% ipython --no-banner

In [1]: import numpy as np

In [2]: import numpy.linalg as la

In [3]: np.set_printoptions(suppress=True, linewidth=120)

In [4]: F = np.load("run3.npy")

In [5]: F
Out[5]: 
array([[0, 0, 0, 0, 0, 1, 0, 0, 0, 0, 0],
       [0, 0, 0, 0, 0, 0, 0, 0, 0, 0, 0],
       [0, 0, 0, 0, 0, 1, 0, 1, 0, 0, 0],
       [0, 0, 0, 0, 0, 0, 0, 0, 0, 0, 0],
       [0, 0, 0, 0, 0, 1, 0, 0, 0, 0, 0],
       [1, 0, 1, 0, 1, 0, 0, 0, 0, 0, 1],
       [0, 0, 0, 0, 0, 0, 0, 1, 0, 0, 0],
       [0, 0, 1, 0, 0, 0, 1, 0, 0, 0, 0],
       [0, 0, 0, 0, 0, 0, 0, 0, 0, 1, 1],
       [0, 0, 0, 0, 0, 0, 0, 0, 1, 0, 1],
       [0, 0, 0, 0, 0, 1, 0, 0, 1, 1, 0]])

In [6]: # null space of dimension 4

In [7]: (la.matrix_power((F != 0) + (F.T != 0) + np.eye(11), 11) > 0).astype(int)
Out[7]: 
array([[1, 0, 1, 0, 1, 1, 1, 1, 1, 1, 1],
       [0, 1, 0, 0, 0, 0, 0, 0, 0, 0, 0],
       [1, 0, 1, 0, 1, 1, 1, 1, 1, 1, 1],
       [0, 0, 0, 1, 0, 0, 0, 0, 0, 0, 0],
       [1, 0, 1, 0, 1, 1, 1, 1, 1, 1, 1],
       [1, 0, 1, 0, 1, 1, 1, 1, 1, 1, 1],
       [1, 0, 1, 0, 1, 1, 1, 1, 1, 1, 1],
       [1, 0, 1, 0, 1, 1, 1, 1, 1, 1, 1],
       [1, 0, 1, 0, 1, 1, 1, 1, 1, 1, 1],
       [1, 0, 1, 0, 1, 1, 1, 1, 1, 1, 1],
       [1, 0, 1, 0, 1, 1, 1, 1, 1, 1, 1]])

In [8]: (F != 0).astype(int)
Out[8]: 
array([[0, 0, 0, 0, 0, 1, 0, 0, 0, 0, 0],
       [0, 0, 0, 0, 0, 0, 0, 0, 0, 0, 0],
       [0, 0, 0, 0, 0, 1, 0, 1, 0, 0, 0],
       [0, 0, 0, 0, 0, 0, 0, 0, 0, 0, 0],
       [0, 0, 0, 0, 0, 1, 0, 0, 0, 0, 0],
       [1, 0, 1, 0, 1, 0, 0, 0, 0, 0, 1],
       [0, 0, 0, 0, 0, 0, 0, 1, 0, 0, 0],
       [0, 0, 1, 0, 0, 0, 1, 0, 0, 0, 0],
       [0, 0, 0, 0, 0, 0, 0, 0, 0, 1, 1],
       [0, 0, 0, 0, 0, 0, 0, 0, 1, 0, 1],
       [0, 0, 0, 0, 0, 1, 0, 0, 1, 1, 0]])

In [9]: round(float(la.det(F)), 1)
Out[9]: 0.0

In [10]: np.abs(np.diag(la.qr(F)[1])) > 1e-9
Out[10]: array([ True, False,  True, False, False,  True, False,  True,  True,  True,  True])

In [11]: np.round(F @ la.pinv(F) @ F, 1) + 0
Out[11]: 
array([[0., 0., 0., 0., 0., 1., 0., 0., 0., 0., 0.],
       [0., 0., 0., 0., 0., 0., 0., 0., 0., 0., 0.],
       [0., 0., 0., 0., 0., 1., 0., 1., 0., 0., 0.],
       [0., 0., 0., 0., 0., 0., 0., 0., 0., 0., 0.],
       [0., 0., 0., 0., 0., 1., 0., 0., 0., 0., 0.],
       [1., 0., 1., 0., 1., 0., 0., 0., 0., 0., 1.],
       [0., 0., 0., 0., 0., 0., 0., 1., 0., 0., 0.],
       [0., 0., 1., 0., 0., 0., 1., 0., 0., 0., 0.],
       [0., 0., 0., 0., 0., 0., 0., 0., 0., 1., 1.],
       [0., 0., 0., 0., 0., 0., 0., 0., 1., 0., 1.],
       [0., 0., 0., 0., 0., 1., 0., 0., 1., 1., 0.]])

In [12]: la.lstsq(F[:-1].T, F[-1])[2]
Out[12]: np.int32(6)

In [13]: np.allclose(F[:-1].T @ la.lstsq(F[:-1].T, F[-1])[0], F[-1])
Out[13]: False

In [14]: M = np.loadtxt("a.csv", delimiter=",")

In [15]: M.round(1) + 0
Out[15]: 
array([[  2.5,  13.5,  11.8,  10.5,  15.5],
       [  3.7,  -1.2,  -0.1,  -1.2,   1.5],
       [ -2.2,  15.9,   3.9,  -5. ,  -0.1],
       [ -5.1,   9.4,  -1.2,  -7.9,   0. ],
       [  9.8,  10. ,  12.9,  11.8,  10.5],
       [  6.3,  14.2,  14.1,  12.5,  14.2],
       [ -6.7,   2.3,  -6.1, -10.6,  -0.7],
       [  1.4,   1.3,   1.1,   0.3,   5.4],
       [  5.9, -17.7,  -3.7,   5.1,  10.1],
       [  5.4,  15.5,  12.4,   8.2,   9.3],
       [ -3.5,  17.7,   6.5,  -0.6,   6.6],
       [ -5.5,  -9.7,  -7.9,  -4. ,   8.5],
       [  5.6,   1.8,   5.4,   6.3,   8.8],
       [ -0.7,   5.5,   3.3,   2.3,   9.5],
       [  4.8,  11.5,   6.3,  -0.3,  -0.4],
       [  1.7,   1. ,  -0.4,  -2.5,   1.6],
       [  3.7,   2.1,   0.5,  -3. ,  -1.2],
       [  0.8,  -2.1,  -2.3,  -3.2,   2. ],
       [ -0.4,   9.7,   2.3,  -3.8,   0.6],
       [  4.8,   3.2,   2. ,  -1.6,  -0.8],
       [  9.2,  16.5,  14.9,  10.3,   8. ],
       [ -0.9,   4.7,   2.2,   0.9,   8. ],
       [ -1.9, -10.2, -10.5, -11. ,  -4. ],
       [-17.8,  12.4, -11.8, -24.9,  -9.6],
       [  5.6,  -3.6,   0.3,   0.8,   2.6],
       [ 15.7, -10.2,   4.6,   9.6,   4.9],
       [ -3.2,   3.3,   0.5,   0. ,   9.3],
       [ -4.1,  -0.2,   0.1,   2.9,  14.4],
       [ -0.4, -12.3, -14.5, -18.2, -14.4],
       [  6.1,  -4. ,   2.9,   6.1,   9. ],
       [-21.2, -11.2, -24.5, -27.5,  -5.8],
       [  1.6,  10.6,  11.5,  13.1,  20.2],
       [ -3.1,  11.1,   5.1,   2.3,  10.9],
       [-11.6,  11.5,  -1.9,  -7.5,   6.8],
       [ -2. , -10. ,  -3.1,   4. ,  15.4],
       [-12.1,  -0.3,  -6.5,  -5.7,  11.5],
       [ -2.5,  -3.4,  -7.1,  -9.8,  -3. ],
       [  3.5,   6.8,   5. ,   2.1,   4.8],
       [-20.2,  -3.6, -18.3, -22.2,  -1.2]])

In [16]: out = M / np.sqrt((M ** 2).mean(axis=1, keepdims=True))

In [17]: np.round(la.norm(out, axis=1), 1)
Out[17]: 
array([2.2, 2.2, 2.2, 2.2, 2.2, 2.2, 2.2, 2.2, 2.2, 2.2, 2.2, 2.2, 2.2, 2.2, 2.2, 2.2, 2.2, 2.2, 2.2, 2.2, 2.2, 2.2,
       2.2, 2.2, 2.2, 2.2, 2.2, 2.2, 2.2, 2.2, 2.2, 2.2, 2.2, 2.2, 2.2, 2.2, 2.2, 2.2, 2.2])

In [18]: Z = M[[34, 29]].astype(float)

In [19]: for _ in range(6):
    ...:     idx = la.norm(M[:, None] - Z, axis=-1).argmin(axis=1)
    ...:     Z = np.array([M[idx == j].mean(axis=0) for j in range(2)])
    ...: 

In [20]: idx
Out[20]: 
array([1, 1, 1, 1, 1, 1, 0, 1, 1, 1, 1, 0, 1, 1, 1, 1, 1, 1, 1, 1, 1, 1, 0, 0, 1, 1, 1, 1, 0, 1, 0, 1, 1, 0, 1, 0, 0,
       1, 0])

In [21]: np.round(Z[1] - Z[0], 1)
Out[21]: array([12.5,  7.2, 15. , 16.9,  8.1])

In [22]: D = la.norm(M[:, None] - M[None], axis=-1)

In [23]: la.matrix_rank(D ** 2)
Out[23]: np.int64(5)

In [24]: D[:5, :5].round(1)
Out[24]: 
array([[ 0. , 26.3, 24. , 28.7,  9.6],
       [26.3,  0. , 19. , 15.4, 24.1],
       [24. , 19. ,  0. ,  9.2, 25.6],
       [28.7, 15.4,  9.2,  0. , 30.3],
       [ 9.6, 24.1, 25.6, 30.3,  0. ]])

In [25]: np.flatnonzero(D[22] < D.mean() / 2)
Out[25]: array([22, 36])

In [26]: D.mean(axis=1).argmax()
Out[26]: np.int64(30)

In [27]: X = np.load("block18.npy")

In [28]: X
Out[28]: 
array([[1, 0, 0, 2, 1, 0, 1],
       [0, 0, 0, 0, 0, 0, 0],
       [0, 0, 0, 0, 0, 0, 0],
       [2, 0, 0, 4, 2, 0, 2],
       [1, 0, 0, 2, 1, 0, 1],
       [0, 0, 0, 0, 0, 0, 0],
       [1, 0, 0, 2, 1, 0, 1]])

In [29]: # symmetric, so the eigenvalues are real

In [30]: r = la.matrix_rank(X)

In [31]: r
Out[31]: np.int64(1)

In [32]: N = la.svd(X)[2][r:].T

In [33]: np.round(N @ N.T, 1) + 0
Out[33]: 
array([[ 0.9,  0. ,  0. , -0.3, -0.1,  0. , -0.1],
       [ 0. ,  1. ,  0. ,  0. ,  0. ,  0. ,  0. ],
       [ 0. ,  0. ,  1. ,  0. ,  0. ,  0. ,  0. ],
       [-0.3,  0. ,  0. ,  0.4, -0.3,  0. , -0.3],
       [-0.1,  0. ,  0. , -0.3,  0.9,  0. , -0.1],
       [ 0. ,  0. ,  0. ,  0. ,  0. ,  1. ,  0. ],
       [-0.1,  0. ,  0. , -0.3, -0.1,  0. ,  0.9]])

In [34]: [int(la.matrix_rank(np.delete(X, i, axis=0))) for i in range(7)]
Out[34]: [1, 1, 1, 1, 1, 1, 1]

In [35]: N.shape
Out[35]: (7, 6)

In [36]: la.matrix_rank(X.T @ X), la.matrix_rank(X @ X.T)
Out[36]: (np.int64(1), np.int64(1))

In [37]: U, sv, Vh = la.svd(X)

In [38]: vecs = Vh[:(sv > 1e-8).sum()]

In [39]: rng = np.random.default_rng(93)

In [40]: x0 = X[2] + 4 * X[1] + rng.integers(2) * np.eye(7)[4]

In [41]: x0
Out[41]: array([0., 0., 0., 0., 1., 0., 0.])

In [42]: np.allclose(vecs.T @ vecs @ x0, x0)
Out[42]: False

In [43]: la.matrix_rank(np.vstack([X, x0]))
Out[43]: np.int64(2)

In [44]: np.round(np.diag(vecs.T @ vecs), 1)
Out[44]: array([0.1, 0. , 0. , 0.6, 0.1, 0. , 0.1])

In [45]: np.round(la.norm(x0 - vecs.T @ vecs @ x0), 1)
Out[45]: np.float64(0.9)

In [46]: round(np.abs(la.eigvals(X)).max(), 1)
Out[46]: np.float64(7.0)

In [47]: (X + X.T) / 2
Out[47]: 
array([[1., 0., 0., 2., 1., 0., 1.],
       [0., 0., 0., 0., 0., 0., 0.],
       [0., 0., 0., 0., 0., 0., 0.],
       [2., 0., 0., 4., 2., 0., 2.],
       [1., 0., 0., 2., 1., 0., 1.],
       [0., 0., 0., 0., 0., 0., 0.],
       [1., 0., 0., 2., 1., 0., 1.]])

In [48]: X @ X
Out[48]: 
array([[ 7,  0,  0, 14,  7,  0,  7],
       [ 0,  0,  0,  0,  0,  0,  0],
       [ 0,  0,  0,  0,  0,  0,  0],
       [14,  0,  0, 28, 14,  0, 14],
       [ 7,  0,  0, 14,  7,  0,  7],
       [ 0,  0,  0,  0,  0,  0,  0],
       [ 7,  0,  0, 14,  7,  0,  7]])

In [49]: round(la.det(X), 1)
Out[49]: np.float64(0.0)

In [50]: out = np.array([[0, -1], [-2, -1], [-1, 1], [-1, 1], [1, -1], [-1, 0], [0, 2]])

In [51]: la.matrix_rank(np.vstack([X, out.T]))
Out[51]: np.int64(3)

In [52]: X @ out
Out[52]: 
array([[-1,  2],
       [ 0,  0],
       [ 0,  0],
       [-2,  4],
       [-1,  2],
       [ 0,  0],
       [-1,  2]])

In [53]: np.einsum("ik,kj->ij", X, out)
Out[53]: 
array([[-1,  2],
       [ 0,  0],
       [ 0,  0],
       [-2,  4],
       [-1,  2],
       [ 0,  0],
       [-1,  2]])

In [54]: K = np.load("layer8.npy")

In [55]: K
Out[55]: 
array([[59.5, 20.3, -0.5, 61.4, 21. , 40.1, 20.1],
       [60.4, 20.8,  0.2, 59.5, 19.6, 39.3, 19.7],
       [59.5, 19.4, -0.2, 60.4, 18.5, 40.2, 20.8],
       [59.9, 18.6,  0.6, 59.2, 20.6, 40.2, 18.9],
       [61.4, 19.8, -0.4, 61. , 19.3, 40.5, 20.2],
       [59.7, 20.3, -0.3, 59.8, 20.4, 40.5, 19. ],
       [58.9, 19. , -0.3, 59.8, 22.4, 40.5, 23.2],
       [58.6, 20.1, -1. , 60.5, 19.9, 39.3, 19.1],
       [59.1, 22.9,  0.5, 61.1, 20.5, 38.9, 19.8],
       [60.3, 19.7,  2.3, 61.2, 20.8, 40.7, 21.7],
       [61.5, 21.6,  1.2, 59.9, 22.1, 39.1, 20.3],
       [61. , 19.2, -0.6, 59.6, 20.3, 38.3, 19.4],
       [62.4, 19.7,  0.2, 59.5, 20.5, 39.8, 19.3],
       [58.5, 18.7, -1.1, 60.9, 21. , 39.8, 20.9],
       [60.4, 19.5, -0.5, 57.6, 21. , 40. , 21.4],
       [59.8, 18.1,  0.7, 58.7, 20.3, 39.7, 21. ],
       [59.5, 19. , -2.4, 60.7, 20.2, 39. , 19.9],
       [61.1, 20. ,  0.9, 58.6, 21.3, 40.3, 19.8],
       [59.3, 19.2, -1.3, 59.7, 20.7, 40. , 19.2],
       [60.3, 20.1,  1.5, 59.9, 20. , 39.4, 19.7]])

In [56]: Xs = K - K.mean(axis=0)

In [57]: U, sv, Vh = la.svd(Xs, full_matrices=False)

In [58]: np.round(Vh[0] * np.sign(Vh[0, np.abs(Vh[0]).argmax()]), 1) + 0
Out[58]: array([ 0.6,  0.5,  0.6, -0.1,  0. , -0.1, -0.2])

In [59]: la.matrix_rank(Xs)
Out[59]: np.int64(7)

In [60]: np.round(np.abs(Vh[-1]), 1) + 0
Out[60]: array([0. , 0.4, 0.3, 0.2, 0.1, 0.9, 0. ])

In [61]: np.abs(Vh[0]).argmax()
Out[61]: np.int64(2)

In [62]: sv.round(1)
Out[62]: array([5.9, 5.6, 5. , 3.8, 3. , 2.7, 2.2])

In [63]: np.abs(U[:, 0]).argmax()
Out[63]: np.int64(10)

In [64]: Xs = K - K.mean(axis=0)

In [65]: vecs = la.svd(Xs)[2][:1]

In [66]: out = Xs - Xs @ vecs.T @ vecs

In [67]: np.round(np.cov(Xs @ vecs.T, rowvar=False), 1)
Out[67]: np.float64(1.8)

In [68]: np.round(np.diag(vecs.T @ vecs), 1) + 0
Out[68]: array([0.3, 0.3, 0.3, 0. , 0. , 0. , 0.1])

In [69]: np.round(la.norm(out) / la.norm(Xs), 1)
Out[69]: np.float64(0.9)

In [70]: np.round((Xs @ vecs.T).std(axis=0), 1)
Out[70]: array([1.3])

In [71]: la.norm(out, axis=1).round(6).argmax()
Out[71]: np.int64(6)

In [72]: idx = K[:, 4] > np.median(K[:, 4])

In [73]: r0 = K[idx].mean(axis=0) - K[~idx].mean(axis=0)

In [74]: np.argsort(-np.abs(r0).round(6), kind="stable")
Out[74]: array([4, 6, 5, 1, 2, 3, 0])

In [75]: idx.astype(int)
Out[75]: array([1, 0, 0, 1, 0, 0, 1, 0, 0, 1, 1, 0, 0, 1, 1, 0, 0, 1, 1, 0])

In [76]: ((K - K.mean(axis=0)) @ r0 > 0).astype(int)
Out[76]: array([1, 0, 0, 1, 0, 0, 1, 0, 0, 1, 1, 0, 0, 1, 1, 1, 0, 1, 0, 0])

In [77]: r0.round(1)
Out[77]: array([-0.2, -0.3,  0.3, -0.3,  1.3,  0.5,  0.8])

In [78]: A = np.loadtxt("dump.csv", delimiter=",")

In [79]: A
Out[79]: 
array([[-3.,  1., -3.,  1.],
       [-1.,  2., -1.,  2.],
       [-3.,  1., -3.,  1.],
       [-1.,  2., -1.,  2.]])

In [80]: np.round(np.sort(np.abs(la.eigvals(A))), 1) + 0
Out[80]: array([0. , 0. , 3.6, 5.6])

In [81]: (A - A.T) / 2
Out[81]: 
array([[ 0.,  1.,  0.,  1.],
       [-1.,  0., -1.,  0.],
       [ 0.,  1.,  0.,  1.],
       [-1.,  0., -1.,  0.]])

In [82]: (A + A.T) / 2
Out[82]: 
array([[-3.,  0., -3.,  0.],
       [ 0.,  2.,  0.,  2.],
       [-3.,  0., -3.,  0.],
       [ 0.,  2.,  0.,  2.]])

In [83]: round(la.det(A), 1)
Out[83]: np.float64(0.0)
